$ python -q
>>> import numpy as np
>>> np.set_printoptions(precision=2, suppress=True, linewidth=160, floatmode="fixed")
>>> def rnd(a):
...     return np.round(a, 2) + 0
... 
>>> u = np.array([0, 3, 0, 5, 3, 5])
>>> rng = np.random.default_rng(60)
>>> W0 = np.outer(rng.normal(size=19), u) + 0.02 * rng.normal(size=(19, 6))
>>> rnd(W0)
array([[-0.04, -3.15,  0.00, -5.26, -3.18, -5.28],
       [ 0.03, -1.06,  0.03, -1.82, -1.11, -1.81],
       [ 0.01,  2.45,  0.01,  4.07,  2.43,  4.05],
       [ 0.02, -3.78,  0.03, -6.27, -3.79, -6.25],
       [ 0.01, -3.81,  0.02, -6.38, -3.81, -6.39],
       [ 0.01,  3.19, -0.01,  5.37,  3.20,  5.39],
       [ 0.05,  3.53, -0.01,  5.87,  3.54,  5.89],
       [ 0.00,  5.20, -0.01,  8.71,  5.26,  8.70],
       [ 0.01, -0.52, -0.01, -0.90, -0.52, -0.89],
       [ 0.02,  2.88, -0.03,  4.74,  2.83,  4.71],
       [-0.02,  1.62,  0.03,  2.68,  1.63,  2.69],
       [ 0.02,  0.70, -0.02,  1.20,  0.69,  1.16],
       [-0.01,  2.45, -0.01,  4.06,  2.42,  4.09],
       [-0.01,  0.91,  0.00,  1.55,  0.93,  1.53],
       [-0.01,  5.41,  0.04,  9.00,  5.37,  9.00],
       [ 0.00,  2.12,  0.01,  3.51,  2.14,  3.54],
       [ 0.03, -1.47,  0.00, -2.39, -1.44, -2.42],
       [ 0.01,  2.46,  0.00,  4.10,  2.50,  4.11],
       [ 0.01,  2.84, -0.02,  4.68,  2.82,  4.70]])
>>> np.argsort(-np.linalg.norm(W0, axis=0).round(6), kind="stable")[:3]
array([5, 3, 4])
>>> rnd(np.linalg.norm(W0, 2) / np.linalg.norm(W0))
np.float64(1.0)
>>> np.linalg.cond(W0) > 100
np.True_
>>> [round(float(x), 2) for x in np.linalg.svd(W0, compute_uv=False)[:3]]
[35.21, 0.1, 0.09]
>>> rnd(np.abs(np.linalg.svd(W0)[2][-1]))
array([0.15, 0.20, 0.50, 0.62, 0.07, 0.55])
>>> Xc = (W0 - W0.mean(axis=0)) / W0.std(axis=0)
>>> np.argwhere(np.abs(Xc) > 2)
array([[0, 0],
       [6, 0]])
>>> coef = np.linalg.lstsq(np.delete(Xc, 3, axis=1), Xc[:, 3])[0]
>>> rnd(1 - np.var(Xc[:, 3] - np.delete(Xc, 3, axis=1) @ coef))
np.float64(1.0)
